$ python3 -q
>>> import numpy as np
>>> from numpy import linalg as LA
>>> np.set_printoptions(suppress=True, linewidth=140)
>>> feats = np.maximum(np.array([[5, 0],
...     [-1, -7],
...     [7, 2],
...     [-6, 6],
...     [7, 1],
...     [1, 6],
...     [-2, -9],
...     [-1, -4],
...     [2, -3],
...     [-6, -6],
...     [9, 2],
...     [1, 2],
...     [-5, -5],
...     [-7, 3],
...     [-4, -9],
...     [3, 0],
...     [-3, 8],
...     [6, -1],
...     [1, 4],
...     [1, 5],
...     [8, 5],
...     [-8, 7],
...     [-7, 1],
...     [-2, 2],
...     [-4, -1],
...     [-2, 3],
...     [-1, 1],
...     [-9, 4],
...     [3, 6],
...     [-5, 3],
...     [2, 6],
...     [-3, 5],
...     [-1, 6],
...     [-8, -9]]) @ np.array([[0, 1, 1, 0, 0, 2, 0, 1, 1], [2, 0, 1, 0, 0, 2, 0, 1, 0]]) + np.array([3, 2, 0, 0, 1, 2, 2, 3, 3]), 0)
>>> feats
array([[ 3,  7,  5,  0,  1, 12,  2,  8,  8],
       [ 0,  1,  0,  0,  1,  0,  2,  0,  2],
       [ 7,  9,  9,  0,  1, 20,  2, 12, 10],
       [15,  0,  0,  0,  1,  2,  2,  3,  0],
       [ 5,  9,  8,  0,  1, 18,  2, 11, 10],
       [15,  3,  7,  0,  1, 16,  2, 10,  4],
       [ 0,  0,  0,  0,  1,  0,  2,  0,  1],
       [ 0,  1,  0,  0,  1,  0,  2,  0,  2],
       [ 0,  4,  0,  0,  1,  0,  2,  2,  5],
       [ 0,  0,  0,  0,  1,  0,  2,  0,  0],
       [ 7, 11, 11,  0,  1, 24,  2, 14, 12],
       [ 7,  3,  3,  0,  1,  8,  2,  6,  4],
       [ 0,  0,  0,  0,  1,  0,  2,  0,  0],
       [ 9,  0,  0,  0,  1,  0,  2,  0,  0],
       [ 0,  0,  0,  0,  1,  0,  2,  0,  0],
       [ 3,  5,  3,  0,  1,  8,  2,  6,  6],
       [19,  0,  5,  0,  1, 12,  2,  8,  0],
       [ 1,  8,  5,  0,  1, 12,  2,  8,  9],
       [11,  3,  5,  0,  1, 12,  2,  8,  4],
       [13,  3,  6,  0,  1, 14,  2,  9,  4],
       [13, 10, 13,  0,  1, 28,  2, 16, 11],
       [17,  0,  0,  0,  1,  0,  2,  2,  0],
       [ 5,  0,  0,  0,  1,  0,  2,  0,  0],
       [ 7,  0,  0,  0,  1,  2,  2,  3,  1],
       [ 1,  0,  0,  0,  1,  0,  2,  0,  0],
       [ 9,  0,  1,  0,  1,  4,  2,  4,  1],
       [ 5,  1,  0,  0,  1,  2,  2,  3,  2],
       [11,  0,  0,  0,  1,  0,  2,  0,  0],
       [15,  5,  9,  0,  1, 20,  2, 12,  6],
       [ 9,  0,  0,  0,  1,  0,  2,  1,  0],
       [15,  4,  8,  0,  1, 18,  2, 11,  5],
       [13,  0,  2,  0,  1,  6,  2,  5,  0],
       [15,  1,  5,  0,  1, 12,  2,  8,  2],
       [ 0,  0,  0,  0,  1,  0,  2,  0,  0]])
>>> # rank 7
>>> round(float(LA.norm(feats, 1)), 2), np.round(LA.norm(feats, np.inf), 2)
(250.0, np.float64(94.0))
>>> np.round(LA.norm(feats[14] - feats[2]), 2)
np.float64(29.24)
>>> U, sigma, VT = LA.svd(feats)
>>> evecs = VT[:(sigma > 1e-8).sum()]
>>> rng = np.random.default_rng(347)
>>> x = feats[5] + -2 * feats[2] + rng.integers(2) * np.eye(9)[8]
>>> x
array([  1., -15., -11.,   0.,  -1., -24.,  -2., -14., -15.])
>>> LA.matrix_rank(np.vstack([feats, x]))
np.int64(7)
>>> np.round(evecs.T @ evecs, 2) + 0
array([[1. , 0. , 0. , 0. , 0. , 0. , 0. , 0. , 0. ],
       [0. , 1. , 0. , 0. , 0. , 0. , 0. , 0. , 0. ],
       [0. , 0. , 1. , 0. , 0. , 0. , 0. , 0. , 0. ],
       [0. , 0. , 0. , 0. , 0. , 0. , 0. , 0. , 0. ],
       [0. , 0. , 0. , 0. , 0.2, 0. , 0.4, 0. , 0. ],
       [0. , 0. , 0. , 0. , 0. , 1. , 0. , 0. , 0. ],
       [0. , 0. , 0. , 0. , 0.4, 0. , 0.8, 0. , 0. ],
       [0. , 0. , 0. , 0. , 0. , 0. , 0. , 1. , 0. ],
       [0. , 0. , 0. , 0. , 0. , 0. , 0. , 0. , 1. ]])
>>> U, sigma, VT = LA.svd(feats, full_matrices=False)
>>> np.abs(U[:, 0]).round(6).argmax()
np.int64(20)
>>> np.round(np.cumsum(sigma ** 2) / np.sum(sigma ** 2), 2)
array([0.86, 0.98, 1.  , 1.  , 1.  , 1.  , 1.  , 1.  , 1.  ])
>>> print(np.round(sigma / sigma[0], 2) + 0)
[1.   0.38 0.13 0.06 0.04 0.01 0.01 0.   0.  ]
>>> print(sigma.round(2) + 0)
[98.51 36.97 12.66  5.61  3.6   1.28  0.81  0.    0.  ]
>>> np.round(U.T @ feats @ VT.T, 2) + 0
array([[98.51,  0.  ,  0.  ,  0.  ,  0.  ,  0.  ,  0.  ,  0.  ,  0.  ],
       [ 0.  , 36.97,  0.  ,  0.  ,  0.  ,  0.  ,  0.  ,  0.  ,  0.  ],
       [ 0.  ,  0.  , 12.66,  0.  ,  0.  ,  0.  ,  0.  ,  0.  ,  0.  ],
       [ 0.  ,  0.  ,  0.  ,  5.61,  0.  ,  0.  ,  0.  ,  0.  ,  0.  ],
       [ 0.  ,  0.  ,  0.  ,  0.  ,  3.6 ,  0.  ,  0.  ,  0.  ,  0.  ],
       [ 0.  ,  0.  ,  0.  ,  0.  ,  0.  ,  1.28,  0.  ,  0.  ,  0.  ],
       [ 0.  ,  0.  ,  0.  ,  0.  ,  0.  ,  0.  ,  0.81,  0.  ,  0.  ],
       [ 0.  ,  0.  ,  0.  ,  0.  ,  0.  ,  0.  ,  0.  ,  0.  ,  0.  ],
       [ 0.  ,  0.  ,  0.  ,  0.  ,  0.  ,  0.  ,  0.  ,  0.  ,  0.  ]])
>>> np.round(VT @ VT.T, 2) + 0
array([[1., 0., 0., 0., 0., 0., 0., 0., 0.],
       [0., 1., 0., 0., 0., 0., 0., 0., 0.],
       [0., 0., 1., 0., 0., 0., 0., 0., 0.],
       [0., 0., 0., 1., 0., 0., 0., 0., 0.],
       [0., 0., 0., 0., 1., 0., 0., 0., 0.],
       [0., 0., 0., 0., 0., 1., 0., 0., 0.],
       [0., 0., 0., 0., 0., 0., 1., 0., 0.],
       [0., 0., 0., 0., 0., 0., 0., 1., 0.],
       [0., 0., 0., 0., 0., 0., 0., 0., 1.]])
>>> r = LA.matrix_rank(feats)
>>> r
np.int64(7)
>>> null = LA.svd(feats)[2][r:].T
>>> LA.matrix_rank(feats.T @ feats), LA.matrix_rank(feats @ feats.T)
(np.int64(7), np.int64(7))
>>> [int(LA.matrix_rank(feats[:, :j + 1])) for j in range(9)]
[1, 2, 3, 3, 4, 5, 5, 6, 7]
>>> out = feats / np.sqrt((feats ** 2).mean(axis=1, keepdims=True))
>>> LA.matrix_rank(out) == LA.matrix_rank(feats)
np.True_
>>> LA.matrix_rank(feats - feats.mean(axis=1, keepdims=True))
np.int64(7)
>>> K = np.load("arr.npy")
>>> K
array([[-1.,  0., -2.,  0., -2.,  0.,  0.,  0.,  0.,  0.],
       [ 0., -1.,  0.,  0.,  0.,  0.,  0., -2.,  0.,  0.],
       [-2.,  0., -1.,  0., -2.,  0.,  0.,  0.,  0.,  0.],
       [ 0.,  0.,  0., -1.,  0., -2., -2.,  0., -2., -2.],
       [-2.,  0., -2.,  0., -1.,  0.,  0.,  0.,  0.,  0.],
       [ 0.,  0.,  0., -2.,  0., -1., -2.,  0., -2., -2.],
       [ 0.,  0.,  0., -2.,  0., -2., -1.,  0., -2., -2.],
       [ 0., -2.,  0.,  0.,  0.,  0.,  0., -1.,  0.,  0.],
       [ 0.,  0.,  0., -2.,  0., -2., -2.,  0., -1., -2.],
       [ 0.,  0.,  0., -2.,  0., -2., -2.,  0., -2., -1.]])
>>> w, evecs = LA.eigh(K)
>>> x = np.array([0, 3, 2, 2, 2, 1, 1, 3, 1, 3])
>>> x @ K @ x
np.float64(-190.0)
>>> np.round(evecs * np.abs(w) @ evecs.T, 2) + 0
array([[2.33, 0.  , 1.33, 0.  , 1.33, 0.  , 0.  , 0.  , 0.  , 0.  ],
       [0.  , 2.  , 0.  , 0.  , 0.  , 0.  , 0.  , 1.  , 0.  , 0.  ],
       [1.33, 0.  , 2.33, 0.  , 1.33, 0.  , 0.  , 0.  , 0.  , 0.  ],
       [0.  , 0.  , 0.  , 2.6 , 0.  , 1.6 , 1.6 , 0.  , 1.6 , 1.6 ],
       [1.33, 0.  , 1.33, 0.  , 2.33, 0.  , 0.  , 0.  , 0.  , 0.  ],
       [0.  , 0.  , 0.  , 1.6 , 0.  , 2.6 , 1.6 , 0.  , 1.6 , 1.6 ],
       [0.  , 0.  , 0.  , 1.6 , 0.  , 1.6 , 2.6 , 0.  , 1.6 , 1.6 ],
       [0.  , 1.  , 0.  , 0.  , 0.  , 0.  , 0.  , 2.  , 0.  , 0.  ],
       [0.  , 0.  , 0.  , 1.6 , 0.  , 1.6 , 1.6 , 0.  , 2.6 , 1.6 ],
       [0.  , 0.  , 0.  , 1.6 , 0.  , 1.6 , 1.6 , 0.  , 1.6 , 2.6 ]])
>>> np.round(LA.eigvalsh(K[1:, 1:]), 2)
array([-9., -3., -3.,  1.,  1.,  1.,  1.,  1.,  1.])
>>> print(np.round(x @ K @ x / (x @ x), 2), round(float(w[0]), 2), round(w[-1], 2))
-4.52 -9.0 1.0
>>> out = K + rng.integers(-2, 3, (10, 3)) @ rng.integers(-2, 3, (3, 10))
>>> out
array([[ -4.,   2.,  -6.,  -2.,  -1.,   6.,  -4.,   3.,   0.,   3.],
       [  3.,  -1.,   0.,   0.,   1.,  -2.,   2.,  -3.,   0.,  -5.],
       [ -8.,   4.,  -9.,  -4.,   0.,  12.,  -8.,   6.,   0.,   6.],
       [  4.,  -4.,   5.,   1.,  -1., -10.,   3.,  -5.,  -4.,  -7.],
       [ -2.,  -7.,   3.,   1.,  -3.,  -6.,   2.,  -6.,  -6.,   0.],
       [  3.,   4.,   1.,   0.,   0.,  -3.,   1.,   2.,   4.,  -4.],
       [  3.,   6.,  -3.,  -2.,   2.,   0.,   0.,   4.,   4.,  -6.],
       [  0.,  -2.,   0.,   0.,   0.,   0.,   0.,  -1.,   0.,   0.],
       [  2.,   8.,  -4.,  -2.,   2.,   2.,  -2.,   6.,   7.,  -4.],
       [  0.,  -6.,   3.,  -2.,  -1.,  -6.,  -1.,  -5.,  -8.,  -2.]])
>>> LA.matrix_rank(out - K, tol=1e-8)
np.int64(3)
>>> np.round(LA.svd(out - K, compute_uv=False), 2) + 0
array([32.59, 20.42,  5.65,  0.  ,  0.  ,  0.  ,  0.  ,  0.  ,  0.  ,  0.  ])
>>> x = np.array([-2, 3, -2, -1, 2, 5, -5, 3, -1, 3])
>>> target = out @ x
>>> target
array([  94.,  -51.,  186., -130.,  -82.,  -26.,   14.,   -9.,   53.,  -62.])
>>> np.round(LA.solve(out, 5 * target), 2)
array([-10.,  15., -10.,  -5.,  10.,  25., -25.,  15.,  -5.,  15.])
>>> np.round(LA.solve(out, target), 2)
array([-2.,  3., -2., -1.,  2.,  5., -5.,  3., -1.,  3.])
>>> out = K / LA.norm(K, axis=1, keepdims=True)
>>> G = out @ out.T
>>> G[3].round(2)
array([0.  , 0.  , 0.  , 1.  , 0.  , 0.94, 0.94, 0.  , 0.94, 0.94])
>>> print(G.round(2))
[[1.   0.   0.89 0.   0.89 0.   0.   0.   0.   0.  ]
 [0.   1.   0.   0.   0.   0.   0.   0.8  0.   0.  ]
 [0.89 0.   1.   0.   0.89 0.   0.   0.   0.   0.  ]
 [0.   0.   0.   1.   0.   0.94 0.94 0.   0.94 0.94]
 [0.89 0.   0.89 0.   1.   0.   0.   0.   0.   0.  ]
 [0.   0.   0.   0.94 0.   1.   0.94 0.   0.94 0.94]
 [0.   0.   0.   0.94 0.   0.94 1.   0.   0.94 0.94]
 [0.   0.8  0.   0.   0.   0.   0.   1.   0.   0.  ]
 [0.   0.   0.   0.94 0.   0.94 0.94 0.   1.   0.94]
 [0.   0.   0.   0.94 0.   0.94 0.94 0.   0.94 1.  ]]
>>> LA.matrix_rank(feats, rtol=0.1)
np.int64(3)
>>> round(LA.norm(feats, 2) / LA.norm(feats), 2)
np.float64(0.93)
>>> [round(float(x), 2) for x in LA.svd(feats, compute_uv=False)[:3]]
[98.51, 36.97, 12.66]
>>> E = np.loadtxt("test8.csv", delimiter=",")
>>> E
array([[-1.1 , -1.8 ,  0.6 , -1.7 , -2.2 , -0.6 , -0.9 ,  1.3 , -1.4 ,  1.1 ,  0.1 , -1.1 ],
       [-2.2 , -0.1 , -1.  , -0.5 , -1.2 , -1.6 ,  0.2 ,  1.8 ,  0.5 ,  0.9 ,  0.4 ,  0.2 ],
       [ 0.  ,  0.3 ,  1.8 ,  0.6 , -0.8 , -1.1 , -0.2 , -0.1 ,  0.1 ,  1.3 , -0.8 ,  0.1 ],
       [ 0.2 ,  0.2 , -0.4 , -0.8 , -0.2 ,  0.7 , -0.2 , -0.5 , -0.5 ,  0.9 , -0.8 ,  0.5 ],
       [-1.7 , -1.  , -0.7 , -1.4 , -0.8 , -0.4 ,  0.7 ,  0.6 ,  0.9 ,  1.3 , -0.8 , -0.1 ],
       [-1.06, -1.79,  0.57, -1.62, -2.2 , -0.58, -0.94,  1.3 , -1.37,  1.1 ,  0.18, -1.1 ],
       [-0.1 ,  0.  ,  0.  , -1.7 ,  0.7 ,  0.9 , -1.6 , -1.  ,  0.7 ,  0.4 , -0.7 , -0.1 ]])
>>> U, sigma, VT = LA.svd(E)
>>> sigma.round(2)
array([7.06, 3.7 , 3.31, 2.65, 1.54, 1.24, 0.07])
>>> out = U[:, :6] @ np.diag(sigma[:6]) @ VT[:6]
>>> round(LA.norm(E - out) / LA.norm(E), 2)
np.float64(0.01)
>>> LA.matrix_rank(E, rtol=0.05)
np.int64(6)
>>> out = np.array([[4, 8],
...     [5, 5],
...     [5, 9],
...     [6, 0],
...     [6, 8],
...     [8, 7],
...     [6, 2],
...     [4, 2],
...     [9, 2],
...     [8, 9],
...     [1, 2],
...     [5, 0]])
>>> np.round(np.einsum("ij,ij->i", E, E), 2)
array([19.79, 14.64,  7.94,  3.65, 11.14, 19.36,  8.91])
>>> print(np.round(np.einsum("ik,kj->ji", E, out), 2))
[[-48.   -15.8    9.9    0.6   -7.9  -47.19  -4.5 ]
 [-26.1  -34.    13.3    6.4  -19.6  -25.72   9.5 ]]
>>> np.round(np.einsum("ik,kj->ij", E, out), 2)
array([[-48.  , -26.1 ],
       [-15.8 , -34.  ],
       [  9.9 ,  13.3 ],
       [  0.6 ,   6.4 ],
       [ -7.9 , -19.6 ],
       [-47.19, -25.72],
       [ -4.5 ,   9.5 ]])
>>> np.round(E @ out, 2)
array([[-48.  , -26.1 ],
       [-15.8 , -34.  ],
       [  9.9 ,  13.3 ],
       [  0.6 ,   6.4 ],
       [ -7.9 , -19.6 ],
       [-47.19, -25.72],
       [ -4.5 ,   9.5 ]])
>>> print(np.vstack([E, out.T]).shape)
(9, 12)
>>> F = np.load("dump.npy")
>>> F.round(2) + 0
array([[-0.12, -1.35, -0.58, -0.73,  0.6 , -0.45,  0.  , -0.35, -0.74,  0.26, -0.01],
       [-0.67, -0.61, -0.1 ,  0.94, -1.2 , -0.29,  0.4 , -0.07, -0.17,  0.66,  0.36],
       [-0.06,  0.  , -0.35,  0.3 ,  0.6 , -0.92,  0.33, -0.7 ,  1.37,  0.08,  0.3 ],
       [ 0.85, -0.03,  1.01, -0.11, -0.28, -0.73, -0.63, -0.43, -0.33,  0.04,  0.97],
       [-0.36, -0.22, -0.22, -0.86, -0.81, -0.64, -0.79,  0.85,  0.72, -0.29, -0.15],
       [-0.18, -0.55,  0.05,  0.59, -0.17, -0.02, -0.16, -0.44, -0.12, -1.74, -0.17],
       [ 0.3 ,  0.15, -0.69,  0.22, -0.39,  0.39, -1.21, -1.03,  0.09,  0.43, -0.57],
       [-1.45,  0.14,  0.96,  0.01,  0.56, -0.03, -0.65, -0.31, -0.07,  0.25, -0.19],
       [ 0.24, -0.17,  0.82, -0.63, -0.6 , -0.14,  0.78, -0.69,  0.23,  0.1 , -1.15],
       [ 0.3 , -1.13,  0.55,  0.09,  0.15,  1.12, -0.21,  0.21,  0.91,  0.22,  0.28],
       [-0.55,  0.34, -0.29, -0.96, -0.47,  0.7 ,  0.37, -0.78,  0.1 , -0.29,  1.02]])
>>> np.round(LA.pinv(F), 2) + 0
array([[-0.03, -0.17, -0.02,  0.21, -0.09, -0.05,  0.08, -0.36,  0.06,  0.08, -0.14],
       [-0.34, -0.15,  0.  , -0.01, -0.06, -0.14,  0.04,  0.03, -0.04, -0.28,  0.09],
       [-0.14, -0.02, -0.09,  0.25, -0.05,  0.01, -0.17,  0.24,  0.2 ,  0.14, -0.07],
       [-0.18,  0.24,  0.08, -0.03, -0.22,  0.15,  0.06,  0.  , -0.16,  0.02, -0.24],
       [ 0.15, -0.3 ,  0.15, -0.07, -0.2 , -0.04, -0.1 ,  0.14, -0.15,  0.04, -0.12],
       [-0.11, -0.07, -0.23, -0.18, -0.16,  0.  ,  0.1 , -0.01, -0.04,  0.28,  0.18],
       [ 0.  ,  0.1 ,  0.08, -0.16, -0.2 , -0.04, -0.3 , -0.16,  0.2 , -0.05,  0.09],
       [-0.09, -0.02, -0.17, -0.11,  0.21, -0.11, -0.26, -0.08, -0.17,  0.05, -0.19],
       [-0.19, -0.04,  0.34, -0.08,  0.18, -0.03,  0.02, -0.02,  0.06,  0.23,  0.03],
       [ 0.06,  0.17,  0.02,  0.01, -0.07, -0.43,  0.11,  0.06,  0.03,  0.05, -0.07],
       [ 0.  ,  0.09,  0.07,  0.24, -0.04, -0.04, -0.14, -0.05, -0.29,  0.07,  0.25]])
>>> np.round(F.T @ F, 2) + 0
array([[4., 0., 0., 0., 0., 0., 0., 0., 0., 0., 0.],
       [0., 4., 0., 0., 0., 0., 0., 0., 0., 0., 0.],
       [0., 0., 4., 0., 0., 0., 0., 0., 0., 0., 0.],
       [0., 0., 0., 4., 0., 0., 0., 0., 0., 0., 0.],
       [0., 0., 0., 0., 4., 0., 0., 0., 0., 0., 0.],
       [0., 0., 0., 0., 0., 4., 0., 0., 0., 0., 0.],
       [0., 0., 0., 0., 0., 0., 4., 0., 0., 0., 0.],
       [0., 0., 0., 0., 0., 0., 0., 4., 0., 0., 0.],
       [0., 0., 0., 0., 0., 0., 0., 0., 4., 0., 0.],
       [0., 0., 0., 0., 0., 0., 0., 0., 0., 4., 0.],
       [0., 0., 0., 0., 0., 0., 0., 0., 0., 0., 4.]])
